% ipython --no-banner

In [1]: import numpy as np

In [2]: np.set_printoptions(precision=2, suppress=True, linewidth=200, floatmode="fixed")

In [3]: M = np.load("a.npy")

In [4]: M
Out[4]: 
array([[ -0.33,  -4.34,  -9.69],
       [-29.56,   1.41,   1.57],
       [  1.36,  -4.45,  -7.31],
       [ -0.91,  -2.65,  -7.70],
       [-29.34,   1.39,   0.23],
       [ -2.57,  -4.08,  -8.90],
       [-30.64,   2.05,   2.99],
       [-28.61,   1.04,   0.36],
       [-29.37,   1.07,   1.26],
       [ -0.83,  -2.11,  -9.21],
       [-29.59,   0.39,   0.82],
       [-29.09,   1.47,   2.05],
       [-29.39,   1.93,  -0.13],
       [ -0.81,  -3.54,  -8.34],
       [-29.22,   1.34,   1.06],
       [-30.64,   0.38,   1.52],
       [ -1.74,  -4.45,  -8.27],
       [-29.85,   0.90,   1.00],
       [ -1.41,  -2.76,  -8.41],
       [-29.38,   1.64,   0.40],
       [  1.34,  -5.61,  -8.03],
       [ -0.51,  -3.55,  -8.76],
       [ -0.50,  -5.47,  -9.39],
       [  0.50,  -4.67,  -9.07]])

In [5]: # column 0 is much longer than the rest

In [6]: other = np.c_[M[:, :2] @ np.array([[2, 1], [2, 3]]), np.array([0, 5, 1, 0, 5, 4, 5, 4, 1, 2, 1, 3, 3, 2, 1, 2, 1, 2, 0, 5, 1, 3, 3, 1])]

In [7]: other
Out[7]: 
array([[ -9.34, -13.35,   0.00],
       [-56.30, -25.33,   5.00],
       [ -6.18, -11.99,   1.00],
       [ -7.12,  -8.86,   0.00],
       [-55.90, -25.17,   5.00],
       [-13.30, -14.81,   4.00],
       [-57.18, -24.49,   5.00],
       [-55.14, -25.49,   4.00],
       [-56.60, -26.16,   1.00],
       [ -5.88,  -7.16,   2.00],
       [-58.40, -28.42,   1.00],
       [-55.24, -24.68,   3.00],
       [-54.92, -23.60,   3.00],
       [ -8.70, -11.43,   2.00],
       [-55.76, -25.20,   1.00],
       [-60.52, -29.50,   2.00],
       [-12.38, -15.09,   1.00],
       [-57.90, -27.15,   2.00],
       [ -8.34,  -9.69,   0.00],
       [-55.48, -24.46,   5.00],
       [ -8.54, -15.49,   1.00],
       [ -8.12, -11.16,   3.00],
       [-11.94, -16.91,   3.00],
       [ -8.34, -13.51,   1.00]])

In [8]: np.round(np.linalg.lstsq(M, other[:, 0])[0], 2) + 0
Out[8]: array([2.00, 2.00, 0.00])

In [9]: np.linalg.norm(np.linalg.qr(M)[0].T @ other, axis=0) ** 2 / ((other ** 2).sum(axis=0) + 1e-12)
Out[9]: array([1.00, 1.00, 0.75])

In [10]: np.linalg.matrix_rank(np.c_[M, other])
Out[10]: np.int64(4)
